>>> import numpy as np
>>> np.set_printoptions(precision=3, suppress=True, linewidth=160)
>>> def rnd(a):
...     return np.round(a, 3) + 0
... 
>>> data = np.loadtxt("test3.csv", delimiter=",")
>>> data
array([[0., 0., 0., 0., 0., 0.],
       [0., 0., 0., 0., 0., 0.],
       [0., 0., 1., 0., 0., 0.],
       [0., 0., 0., 2., 0., 0.],
       [0., 0., 0., 0., 1., 0.],
       [0., 0., 0., 0., 0., 1.]])
>>> evals, vecs = np.linalg.eigh(data)
>>> vec = np.array([1, 1, 2, 3, 0, 5])
>>> vecs * np.abs(evals) @ vecs.T
array([[0., 0., 0., 0., 0., 0.],
       [0., 0., 0., 0., 0., 0.],
       [0., 0., 1., 0., 0., 0.],
       [0., 0., 0., 2., 0., 0.],
       [0., 0., 0., 0., 1., 0.],
       [0., 0., 0., 0., 0., 1.]])
>>> rnd(np.linalg.eigvalsh(data[1:, 1:]))
array([0., 1., 1., 1., 2.])
>>> Uu, sv, vt = np.linalg.svd(data)
>>> vecs = vt[:(sv > 1e-8).sum()]
>>> rng = np.random.default_rng(66971)
>>> vec = data[4] + 4 * data[1] + rng.integers(2) * np.eye(6)[1]
>>> vec
array([0., 0., 0., 0., 1., 0.])
>>> np.allclose(vecs.T @ vecs @ vec, vec)
True
>>> np.diag(vecs.T @ vecs)
array([0., 0., 1., 1., 1., 1.])
>>> np.linalg.matrix_rank(np.vstack([data, vec]))
np.int64(4)
>>> rnd(np.linalg.svd(data, compute_uv=False))
array([2., 1., 1., 1., 0., 0.])
>>> data.T @ data
array([[0., 0., 0., 0., 0., 0.],
       [0., 0., 0., 0., 0., 0.],
       [0., 0., 1., 0., 0., 0.],
       [0., 0., 0., 4., 0., 0.],
       [0., 0., 0., 0., 1., 0.],
       [0., 0., 0., 0., 0., 1.]])
>>> rnd(np.linalg.norm(data, axis=0))
array([0., 0., 1., 2., 1., 1.])
>>> m1 = np.load("m.npy")
>>> rnd(m1)
array([[ 0.082,  0.273, -0.027],
       [ 0.273,  0.909, -0.091],
       [-0.027, -0.091,  0.009]])
>>> rnd(np.linalg.norm(m1[0], 1)), rnd(np.linalg.norm(m1[0], np.inf))
(np.float64(0.382), np.float64(0.273))
>>> rnd(np.linalg.norm(m1, 2))
np.float64(1.0)
>>> rnd(np.linalg.norm(m1) ** 2 / np.linalg.norm(m1, 2) ** 2)
np.float64(1.0)
>>> rnd(np.linalg.norm(m1, "nuc"))
np.float64(1.0)
>>> np.linalg.norm(m1, axis=1).argmax()
np.int64(1)
>>> F = np.load("dump.npy")
>>> F
array([[0, 0, 0, 0, 1],
       [0, 1, 0, 0, 0],
       [0, 0, 1, 0, 0],
       [1, 0, 0, 0, 0],
       [0, 0, 0, 1, 0]])
>>> # keeps lengths
>>> vec = np.array([-2, -3, 2, 3, -3])
>>> (F * vec).sum(axis=1)
array([-3, -3,  2, -2,  3])
>>> F @ np.ones(5)
array([1., 1., 1., 1., 1.])
>>> np.sign((F @ vec).round(6))
array([-1, -1,  1, -1,  1])
>>> (F @ vec).argmax()
np.int64(4)
>>> F * vec
array([[ 0,  0,  0,  0, -3],
       [ 0, -3,  0,  0,  0],
       [ 0,  0,  2,  0,  0],
       [-2,  0,  0,  0,  0],
       [ 0,  0,  0,  3,  0]])
>>> np.einsum("ij,j->i", F, vec)
array([-3, -3,  2, -2,  3])
>>> P = np.triu(np.array([[3, 0, 1, 2, 0],
...     [2, 2, 0, 3, 2],
...     [3, 1, 3, 3, 0],
...     [1, 0, 2, 2, 1],
...     [2, 0, 0, 2, 2]]), 1) + np.eye(5)
>>> Y = P @ F @ np.linalg.inv(P)
>>> Y
array([[ 2.,  0., -1., -1.,  2.],
       [ 3.,  1., -3.,  2., -4.],
       [ 3.,  0., -2.,  0.,  0.],
       [ 1.,  0., -1.,  2., -2.],
       [ 0.,  0.,  0.,  1., -1.]])
>>> rnd(np.poly(Y))
array([ 1., -2.,  1., -1.,  2., -1.])
>>> E = np.loadtxt("mat.csv", delimiter=",")
>>> E
array([[ 3.438,  1.1  ,  0.2  ],
       [-0.925, -0.1  ,  1.3  ],
       [ 0.451,  0.2  , -0.5  ],
       [ 3.451,  1.2  , -0.3  ],
       [-5.376, -1.8  ,  1.1  ],
       [ 3.258,  1.   ,  0.1  ],
       [-2.033, -0.7  , -0.3  ],
       [-3.021, -0.9  ,  1.2  ],
       [-2.808, -1.2  , -0.1  ],
       [-7.144, -2.5  ,  0.1  ]])
>>> vec = np.array([2, 1, 3])
>>> rhs = E @ vec
>>> rnd(rhs)
array([  8.576,   1.95 ,  -0.398,   7.202,  -9.252,   7.816,  -5.666,  -3.342,  -7.116, -16.488])
>>> rnd(np.linalg.lstsq(E, rhs)[0])
array([2., 1., 3.])
>>> rnd(np.linalg.solve(E.T @ E, E.T @ rhs))
array([2., 1., 3.])
>>> rhs = rhs + 0.05 * rng.normal(size=10)
>>> rnd(rhs)
array([  8.646,   1.951,  -0.397,   7.131,  -9.265,   7.837,  -5.665,  -3.328,  -7.069, -16.517])
>>> c, *_ = np.linalg.lstsq(E, rhs)
>>> c.round()
array([2., 1., 3.])
>>> rnd(np.linalg.norm(rhs - E @ c))
np.float64(0.092)
>>> rnd(E.T @ (rhs - E @ c))
array([0., 0., 0.])
